$ python3 -q
>>> import numpy as np
>>> import numpy.linalg as la
>>> np.set_printoptions(precision=2, suppress=True, linewidth=200, legacy="1.25")
>>> K = np.load("mat.npy")
>>> K
array([[0.04, 0.07, 0.18, 0.04],
       [0.07, 0.12, 0.31, 0.07],
       [0.18, 0.31, 0.8 , 0.18],
       [0.04, 0.07, 0.18, 0.04]])
>>> U, sigma, VT = la.svd(K)
>>> sigma.round(2) + 0
array([1., 0., 0., 0.])
>>> np.argmax(sigma[:-1] / (sigma[1:] + 1e-6)) + 1
1
>>> M2 = U[:, :1] @ np.diag(sigma[:1]) @ VT[:1]
>>> round(np.abs(K - M2).max(), 2)
0.0
>>> round(la.norm(K - M2, 2), 2), round(sigma[1], 2)
(0.0, 0.0)
>>> round(la.norm(K - M2) / la.norm(K), 2)
0.0
>>> w, vecs = la.eigvalsh(K)
Traceback (most recent call last):
  File "<python-input-12>", line 1, in <module>
    w, vecs = la.eigvalsh(K)
    ^^^^^^^
ValueError: too many values to unpack (expected 2)
>>> w, vecs = la.eigh(K)
>>> np.round(la.eigvalsh(K @ K), 2) + 0
array([0., 0., 0., 1.])
>>> np.round(la.svd(K, compute_uv=False), 2) + 0
array([1., 0., 0., 0.])
>>> np.unique(w.round(6) + 0, return_counts=True)[1]
array([3, 1])
>>> np.round(w.sum(), 2), np.trace(K)
(1.0, 1.0)
>>> np.round(vecs.T @ K @ vecs, 2) + 0
array([[0., 0., 0., 0.],
       [0., 0., 0., 0.],
       [0., 0., 0., 0.],
       [0., 0., 0., 1.]])
>>> np.abs(vecs[:, -1])
array([0.21, 0.34, 0.89, 0.21])
>>> np.round(vecs.T @ vecs, 2) + 0
array([[1., 0., 0., 0.],
       [0., 1., 0., 0.],
       [0., 0., 1., 0.],
       [0., 0., 0., 1.]])
>>> vecs @ np.diag(w) @ vecs.T
array([[0.04, 0.07, 0.18, 0.04],
       [0.07, 0.12, 0.31, 0.07],
       [0.18, 0.31, 0.8 , 0.18],
       [0.04, 0.07, 0.18, 0.04]])
>>> w.round(2) + 0
array([0., 0., 0., 1.])
>>> np.abs(vecs[:, -1]).round(6).argmax()
2
>>> x = np.array([1, 8, 2, 3])
>>> a = np.maximum(K @ x, 0)
>>> np.flatnonzero(a > 1e-9)
array([0, 1, 2, 3])
>>> np.maximum(K @ x, 0) - np.maximum(-K @ x, 0)
array([1.1 , 1.84, 4.78, 1.1 ])
>>> np.maximum(K @ (3 * x), 0)
array([ 3.31,  5.52, 14.35,  3.31])
